$ python3 -q
>>> import numpy as np
>>> np.set_printoptions(precision=3, suppress=True, linewidth=120)
>>> def tidy(a):
...     return np.round(a, 3) + 0
... 
>>> X = np.load("a.npy")
>>> X
array([[ 8.012, -3.009, -4.99 , -8.025,  0.   , -8.018,  9.018,  5.011],
       [ 8.003, -2.977, -4.985, -8.01 ,  0.003, -7.993,  8.979,  4.992],
       [ 7.953, -2.984, -5.006, -8.005,  0.001, -7.992,  9.014,  4.996],
       [ 8.01 , -3.018, -5.017, -8.019,  0.028, -8.005,  9.025,  5.004],
       [ 8.009, -3.018, -4.995, -8.011,  0.01 , -7.987,  9.04 ,  4.976],
       [ 8.019, -2.994, -4.983, -7.96 , -0.007, -8.017,  8.98 ,  5.02 ],
       [ 7.969, -2.98 , -4.964, -8.045, -0.028, -7.993,  9.028,  5.   ],
       [ 8.02 , -2.964, -5.037, -8.002,  0.022, -8.015,  9.02 ,  4.975],
       [ 3.987,  9.015, -7.027,  5.005, -1.004, -0.987,  6.998,  1.015],
       [ 4.045,  8.997, -7.002,  5.002, -1.003, -1.01 ,  6.985,  0.974],
       [ 3.983,  8.979, -6.986,  5.04 , -0.965, -1.007,  6.991,  0.981],
       [ 4.007,  8.991, -7.017,  5.006, -1.004, -1.016,  6.985,  1.039],
       [ 3.997,  8.99 , -6.987,  4.973, -1.012, -0.99 ,  7.029,  1.019],
       [ 3.986,  8.998, -6.961,  4.993, -0.98 , -1.004,  6.993,  1.027],
       [ 3.951,  8.992, -6.997,  5.05 , -1.   , -0.988,  6.974,  1.007],
       [ 3.997,  8.995, -7.003,  4.994, -0.989, -0.995,  6.984,  1.013],
       [ 4.006,  4.986,  6.971,  9.02 ,  0.991,  6.983,  6.018, -4.999],
       [ 3.998,  4.959,  6.99 ,  8.962,  0.998,  7.032,  6.001, -5.02 ],
       [ 3.998,  5.001,  7.021,  9.027,  0.998,  7.004,  5.976, -4.976],
       [ 4.001,  4.993,  7.001,  9.045,  0.983,  7.01 ,  5.992, -5.016],
       [ 3.991,  5.019,  7.033,  9.019,  1.02 ,  6.987,  5.985, -4.991],
       [ 3.994,  5.006,  6.99 ,  9.02 ,  0.996,  6.964,  6.012, -4.996],
       [ 4.007,  4.964,  6.978,  9.011,  1.   ,  6.989,  6.008, -4.995],
       [ 3.965,  4.995,  6.995,  8.988,  1.001,  6.995,  5.995, -5.   ]])
>>> T = X.reshape(24, 2, -1)
>>> np.swapaxes(T, 1, 2)[19]
array([[ 4.001,  0.983],
       [ 4.993,  7.01 ],
       [ 7.001,  5.992],
       [ 9.045, -5.016]])
>>> T[:, 0]
array([[ 8.012, -3.009, -4.99 , -8.025],
       [ 8.003, -2.977, -4.985, -8.01 ],
       [ 7.953, -2.984, -5.006, -8.005],
       [ 8.01 , -3.018, -5.017, -8.019],
       [ 8.009, -3.018, -4.995, -8.011],
       [ 8.019, -2.994, -4.983, -7.96 ],
       [ 7.969, -2.98 , -4.964, -8.045],
       [ 8.02 , -2.964, -5.037, -8.002],
       [ 3.987,  9.015, -7.027,  5.005],
       [ 4.045,  8.997, -7.002,  5.002],
       [ 3.983,  8.979, -6.986,  5.04 ],
       [ 4.007,  8.991, -7.017,  5.006],
       [ 3.997,  8.99 , -6.987,  4.973],
       [ 3.986,  8.998, -6.961,  4.993],
       [ 3.951,  8.992, -6.997,  5.05 ],
       [ 3.997,  8.995, -7.003,  4.994],
       [ 4.006,  4.986,  6.971,  9.02 ],
       [ 3.998,  4.959,  6.99 ,  8.962],
       [ 3.998,  5.001,  7.021,  9.027],
       [ 4.001,  4.993,  7.001,  9.045],
       [ 3.991,  5.019,  7.033,  9.019],
       [ 3.994,  5.006,  6.99 ,  9.02 ],
       [ 4.007,  4.964,  6.978,  9.011],
       [ 3.965,  4.995,  6.995,  8.988]])
